% python3 -q
>>> import numpy as np
>>> np.set_printoptions(precision=4, suppress=True, linewidth=140, legacy="1.25")
>>> K = np.load("dump.npy")
>>> print(K)
[[ 1  0  0  0  0  0  0]
 [-1  1  0  0  0  0  0]
 [-3 -4  1  0  0  0  0]
 [ 0  0  1  1  0  0  0]
 [-2  4 -4  1  1  0  0]
 [-5  5 -3  1 -3  1  0]
 [ 4 -4  1  0  4 -1  1]]
>>> # triangular, det is the product of the diagonal
>>> np.argsort(-np.linalg.norm(K, axis=0).round(6), kind="stable")[:3]
array([1, 0, 2])
>>> print(round(np.linalg.norm(K, 2) / np.linalg.norm(K), 4))
0.8648
>>> rng = np.random.default_rng(619818)
>>> labels = rng.permutation(7)
>>> labels
array([3, 0, 5, 1, 4, 2, 6])
>>> M2 = K[labels][:, labels]
>>> np.trace(M2)
7
>>> print(np.diag(M2))
[1 1 1 1 1 1 1]
>>> J = np.load("case12.npy")
>>> J
array([[0.5   , 0.    , 0.    , 0.    , 0.5   , 0.    , 0.    , 0.    ],
       [0.25  , 0.5   , 0.    , 0.    , 0.25  , 0.    , 0.    , 0.    ],
       [0.    , 0.5   , 0.5   , 0.    , 0.    , 0.    , 0.    , 0.    ],
       [0.    , 0.    , 0.    , 0.6667, 0.3333, 0.    , 0.    , 0.    ],
       [0.25  , 0.    , 0.    , 0.    , 0.25  , 0.    , 0.25  , 0.25  ],
       [0.    , 0.3333, 0.    , 0.3333, 0.    , 0.3333, 0.    , 0.    ],
       [0.    , 0.    , 0.2   , 0.    , 0.2   , 0.2   , 0.2   , 0.2   ],
       [0.    , 0.    , 0.2   , 0.2   , 0.2   , 0.    , 0.    , 0.4   ]])
>>> print(J.sum(axis=1))
[1. 1. 1. 1. 1. 1. 1. 1.]
>>> print(np.sort(np.abs(np.linalg.eigvals(J)))[::-1])
[1.     0.6539 0.5913 0.5913 0.2919 0.2789 0.2789 0.1605]
>>> p = np.eye(8)[4]
>>> for _ in range(6):
...     p = p @ J
...     print(p.round(4))
... 
[0.25 0.   0.   0.   0.25 0.   0.25 0.25]
[0.1875 0.     0.1    0.05   0.2875 0.05   0.1125 0.2125]
[0.1656 0.0667 0.115  0.0925 0.2473 0.0392 0.0944 0.1794]
[0.1613 0.1039 0.1123 0.1106 0.2469 0.0319 0.0807 0.1524]
[0.1683 0.1187 0.1028 0.1149 0.2518 0.0268 0.0779 0.1388]
[0.1768 0.1197 0.0947 0.1133 0.2584 0.0245 0.0785 0.1341]
